In [1]: import numpy as np

In [2]: np.set_printoptions(suppress=True, linewidth=160)

In [3]: def rd(a):
   ...:     return np.round(a, 2) + 0
   ...: 

In [4]: X = np.load("out6.npy")

In [5]: X
Out[5]: 
array([[ 3.7 ,  2.88, -3.02,  1.12,  4.29],
       [ 2.42,  2.55, -2.97,  1.61,  3.87],
       [ 1.54,  5.9 , -2.65, -0.08,  5.3 ],
       [-3.1 , 10.31, -3.9 ,  0.67,  6.64],
       [ 1.56,  2.08, -1.53,  0.87,  1.92],
       [-4.73,  5.42,  0.63, -2.66,  2.14],
       [ 2.19,  0.83, -1.53,  0.24,  2.56],
       [-1.91,  7.71, -4.15,  2.49,  4.95],
       [ 3.96,  4.64, -4.58,  2.38,  5.54],
       [-5.05,  3.85,  0.94, -5.75,  5.29],
       [ 2.37, -0.19, -0.04, -0.92,  1.12],
       [ 2.1 , -1.07, -0.02, -0.99,  1.28]])

In [6]: d = np.linalg.norm(X[:, None] - X[None], axis=-1)

In [7]: rd(d[:5, :5])
Out[7]: 
array([[ 0.  ,  1.47,  4.05, 10.39,  3.62],
       [ 1.47,  0.  ,  4.12, 10.01,  2.72],
       [ 4.05,  4.12,  0.  ,  6.7 ,  5.31],
       [10.39, 10.01,  6.7 ,  0.  , 10.83],
       [ 3.62,  2.72,  5.31, 10.83,  0.  ]])

In [8]: rd(np.linalg.norm(X - X.mean(axis=0), axis=1))
Out[8]: array([3.81, 3.07, 2.98, 8.28, 2.9 , 6.7 , 3.64, 5.86, 5.46, 8.52, 5.5 , 6.03])

In [9]: d.shape
Out[9]: (12, 12)

In [10]: d[0].round(6).argsort(kind="stable")[:4]
Out[10]: array([0, 1, 8, 6])

In [11]: rd(d[0])
Out[11]: array([ 0.  ,  1.47,  4.05, 10.39,  3.62, 10.48,  3.53,  7.64,  2.96, 11.89,  5.86,  6.38])

In [12]: Ac = (X - X.mean(axis=0)) / X.std(axis=0)

In [13]: rd(Ac.std(axis=0))
Out[13]: array([1., 1., 1., 1., 1.])

In [14]: np.argwhere(np.abs(Ac) > 2)
Out[14]: 
array([[3, 1],
       [9, 3]])

In [15]: b = np.linalg.lstsq(np.delete(Ac, 2, axis=1), Ac[:, 2])[0]

In [16]: rd(1 - np.var(Ac[:, 2] - np.delete(Ac, 2, axis=1) @ b))
Out[16]: np.float64(1.0)

In [17]: rd(b)
Out[17]: array([-0.02,  0.  , -0.76, -0.51])

In [18]: np.abs(b).argmax()
Out[18]: np.int64(2)

In [19]: B = np.array([[1, 1], [1, -1]])

In [20]: rng = np.random.default_rng(550999)

In [21]: m1 = np.kron(B, np.kron(B, B))[rng.permutation(8)][:6]

In [22]: m1
Out[22]: 
array([[ 1, -1,  1, -1,  1, -1,  1, -1],
       [ 1,  1, -1, -1, -1, -1,  1,  1],
       [ 1,  1, -1, -1,  1,  1, -1, -1],
       [ 1, -1, -1,  1,  1, -1, -1,  1],
       [ 1,  1,  1,  1,  1,  1,  1,  1],
       [ 1, -1, -1,  1, -1,  1,  1, -1]])

In [23]: rd(np.linalg.norm(m1, 2))
Out[23]: np.float64(2.83)

In [24]: rd(np.linalg.norm(m1[4], 1)), rd(np.linalg.norm(m1[4], np.inf))
Out[24]: (np.float64(8.0), np.float64(1.0))

In [25]: rd(np.linalg.norm(m1, axis=1))
Out[25]: array([2.83, 2.83, 2.83, 2.83, 2.83, 2.83])

In [26]: rd(np.linalg.norm(m1[4] - m1[3]))
Out[26]: np.float64(4.0)

In [27]: A = np.load("mat.npy")

In [28]: A
Out[28]: 
array([[5., 1., 0., 0., 0.],
       [0., 5., 1., 0., 0.],
       [0., 0., 5., 1., 0.],
       [0., 0., 0., 5., 1.],
       [0., 0., 0., 0., 5.]])

In [29]: # triangular

In [30]: def softmax(z):
    ...:     e = np.exp(z - z.max(axis=-1, keepdims=True))
    ...:     return e / e.sum(axis=-1, keepdims=True)
    ...: 

In [31]: rd(softmax(10 * A[1]))
Out[31]: array([0., 1., 0., 0., 0.])

In [32]: rd(softmax(A[1] + 4))
Out[32]: array([0.01, 0.96, 0.02, 0.01, 0.01])

In [33]: scores = A @ A.T / np.sqrt(5)

In [34]: rd(softmax(scores + np.triu(np.full(scores.shape, -np.inf), 1)))
Out[34]: 
array([[1., 0., 0., 0., 0.],
       [0., 1., 0., 0., 0.],
       [0., 0., 1., 0., 0.],
       [0., 0., 0., 1., 0.],
       [0., 0., 0., 0., 1.]])

In [35]: rd(softmax(scores)[1] @ A)
Out[35]: array([0., 5., 1., 0., 0.])

In [36]: softmax(scores).round(6).argmax(axis=1)
Out[36]: array([0, 1, 2, 3, 4])

In [37]: lab = rng.permutation(5)

In [38]: lab
Out[38]: array([2, 4, 1, 0, 3])

In [39]: B = A[lab][:, lab]

In [40]: np.diag(B)
Out[40]: array([5., 5., 5., 5., 5.])

In [41]: B
Out[41]: 
array([[5., 0., 0., 0., 1.],
       [0., 5., 0., 0., 0.],
       [1., 0., 5., 0., 0.],
       [0., 0., 1., 5., 0.],
       [0., 1., 0., 0., 5.]])

In [42]: np.trace(B)
Out[42]: np.float64(25.0)

In [43]: rd(np.linalg.det(B)), rd(np.linalg.det(A[lab]))
Out[43]: (np.float64(3125.0), np.float64(3125.0))

In [44]: ev, evecs = np.linalg.eig(A)

In [45]: rd(np.sort(np.linalg.eigvals(A.T)))
Out[45]: array([5., 5., 5., 5., 5.])

In [46]: rd(np.sort(np.linalg.eigvals(np.linalg.inv(A))))
Out[46]: array([0.2, 0.2, 0.2, 0.2, 0.2])

In [47]: J = np.loadtxt("w.csv", delimiter=",")

In [48]: J
Out[48]: 
array([[12.,  8., 20.],
       [ 0.,  0.,  0.],
       [ 0.,  0.,  0.],
       [ 0.,  8.,  8.],
       [ 0.,  0.,  0.],
       [ 0.,  8.,  8.],
       [ 0.,  0.,  0.],
       [ 0.,  0.,  0.],
       [ 0.,  2.,  2.],
       [ 0.,  5.,  3.],
       [ 4., 11., 13.],
       [ 0.,  0.,  0.],
       [ 8.,  2., 14.],
       [ 8.,  0., 13.],
       [ 8.,  0., 13.],
       [ 0.,  0.,  0.],
       [ 0.,  2.,  0.],
       [ 0.,  0.,  0.],
       [ 0.,  0.,  2.],
       [ 0.,  0.,  0.],
       [ 0.,  0.,  0.],
       [10.,  2., 16.],
       [14., 11., 23.],
       [ 0.,  0.,  4.],
       [ 0.,  5.,  1.],
       [ 8.,  2., 14.],
       [12.,  8., 20.],
       [ 0.,  0.,  0.],
       [ 0.,  0.,  0.],
       [ 6.,  0., 10.]])

In [49]: # rows 1 and 2 are equal

In [50]: proj = J @ np.linalg.solve(J.T @ J, J.T)

In [51]: np.allclose(proj @ proj, proj)
Out[51]: True

In [52]: rd(np.trace(proj))
Out[52]: np.float64(3.0)
